$ python3 -q
>>> import numpy as np
>>> from numpy import linalg as LA
>>> np.set_printoptions(precision=4, suppress=True, linewidth=160)
>>> def rnd(a):
...     return np.round(a, 4) + 0
... 
>>> feats = np.diag(np.array([3, 3, 3, 1, 0, 3]))
>>> feats
array([[3, 0, 0, 0, 0, 0],
       [0, 3, 0, 0, 0, 0],
       [0, 0, 3, 0, 0, 0],
       [0, 0, 0, 1, 0, 0],
       [0, 0, 0, 0, 0, 0],
       [0, 0, 0, 0, 0, 3]])
>>> # rank 5
>>> left, s, Vt = LA.svd(feats)
>>> s
array([3., 3., 3., 3., 1., 0.])
>>> B = left[:, :5] @ np.diag(s[:5]) @ Vt[:5]
>>> rnd(LA.norm(feats - B) / LA.norm(feats))
np.float64(0.0)
>>> r = LA.matrix_rank(feats)
>>> r
np.int64(5)
>>> N = LA.svd(feats)[2][r:].T
>>> N[:, 0] / N[np.abs(N[:, 0]).round(6).argmax(), 0]
array([0., 0., 0., 0., 1., 0.])
>>> vec = np.array([0, 2, 0, -1, 2, 1])
>>> LA.norm(feats @ vec) <= LA.norm(feats, 2) * LA.norm(vec) + 1e-9
np.True_
>>> (feats @ vec).argmax()
np.int64(1)
>>> feats * vec
array([[ 0,  0,  0,  0,  0,  0],
       [ 0,  6,  0,  0,  0,  0],
       [ 0,  0,  0,  0,  0,  0],
       [ 0,  0,  0, -1,  0,  0],
       [ 0,  0,  0,  0,  0,  0],
       [ 0,  0,  0,  0,  0,  3]])
>>> (LA.matrix_power((feats != 0) + (feats.T != 0) + np.eye(6), 6) > 0).astype(int)
array([[1, 0, 0, 0, 0, 0],
       [0, 1, 0, 0, 0, 0],
       [0, 0, 1, 0, 0, 0],
       [0, 0, 0, 1, 0, 0],
       [0, 0, 0, 0, 1, 0],
       [0, 0, 0, 0, 0, 1]])
>>> np.flatnonzero(LA.matrix_power((feats != 0) + (feats.T != 0) + np.eye(6), 6)[4])
array([4])
>>> rnd(np.sort(LA.eigvals(feats).real))
array([0., 1., 3., 3., 3., 3.])
